$ ipython --no-banner

In [1]: import numpy as np

In [2]: from numpy import linalg as LA

In [3]: np.set_printoptions(precision=2, suppress=True, linewidth=200, floatmode="fixed")

In [4]: E = np.array([[1, -2, 4, -8], [1, -1, 1, -1], [1, 0, 0, 0]])

In [5]: E
Out[5]: 
array([[ 1, -2,  4, -8],
       [ 1, -1,  1, -1],
       [ 1,  0,  0,  0]])

In [6]: # row 0 dominates

In [7]: rng = np.random.default_rng(53035)

In [8]: B = E + rng.integers(-2, 3, (3, 1)) @ rng.integers(-2, 3, (1, 4))

In [9]: B
Out[9]: 
array([[ 2, -2,  3, -7],
       [ 3, -1, -1,  1],
       [ 0,  0,  1, -1]])

In [10]: np.round(LA.svd(B - E, compute_uv=False), 2) + 0
Out[10]: array([4.24, 0.00, 0.00])

In [11]: Uu, sv, Vt = LA.svd(E, full_matrices=False)

In [12]: np.cumsum(sv ** 2) / np.sum(sv ** 2)
Out[12]: array([0.97, 1.00, 1.00])

In [13]: sv / sv[0]
Out[13]: array([1.00, 0.15, 0.06])

In [14]: round(float(np.sqrt((sv ** 2).sum())), 2), np.round(LA.norm(E), 2)
Out[14]: (9.49, np.float64(9.49))

In [15]: W2 = np.sign(np.array([[1, -2], [-2, 0]]))

In [16]: B = (np.tril(W2, -1) + np.eye(2)) @ (np.triu(W2, 1) + np.eye(2))

In [17]: w = np.array([-5, 4])

In [18]: feats = np.rint(B * w @ LA.inv(B)) + 0

In [19]: feats
Out[19]: 
array([[-14.00,  -9.00],
       [ 18.00,  13.00]])

In [20]: assert feats == feats.T
---------------------------------------------------------------------------
ValueError                                Traceback (most recent call last)
Cell In[20], line 1
----> 1 assert feats == feats.T

ValueError: The truth value of an array with more than one element is ambiguous. Use a.any() or a.all()

In [21]: LA.matrix_power(feats, 2)
Out[21]: 
array([[ 34.00,   9.00],
       [-18.00,   7.00]])

In [22]: B = feats[0, 0] * feats[1:] - np.outer(feats[1:, 0], feats[0])

In [23]: B
Out[23]: array([[  0.00, -20.00]])

In [24]: LA.matrix_rank(B), LA.matrix_rank(feats)
Out[24]: (np.int64(1), np.int64(2))

In [25]: t = np.radians(90)

In [26]: r_ = np.eye(2)

In [27]: r_[0, 0] = r_[1, 1] = np.cos(t)

In [28]: r_[0, 1], r_[1, 0] = -np.sin(t), np.sin(t)

In [29]: r_.round(2) + 0
Out[29]: 
array([[ 0.00, -1.00],
       [ 1.00,  0.00]])

In [30]: B = feats @ r_.T

In [31]: np.allclose(feats @ feats.T, B @ B.T)
Out[31]: True

In [32]: np.allclose(LA.norm(feats, axis=1), LA.norm(B, axis=1))
Out[32]: True
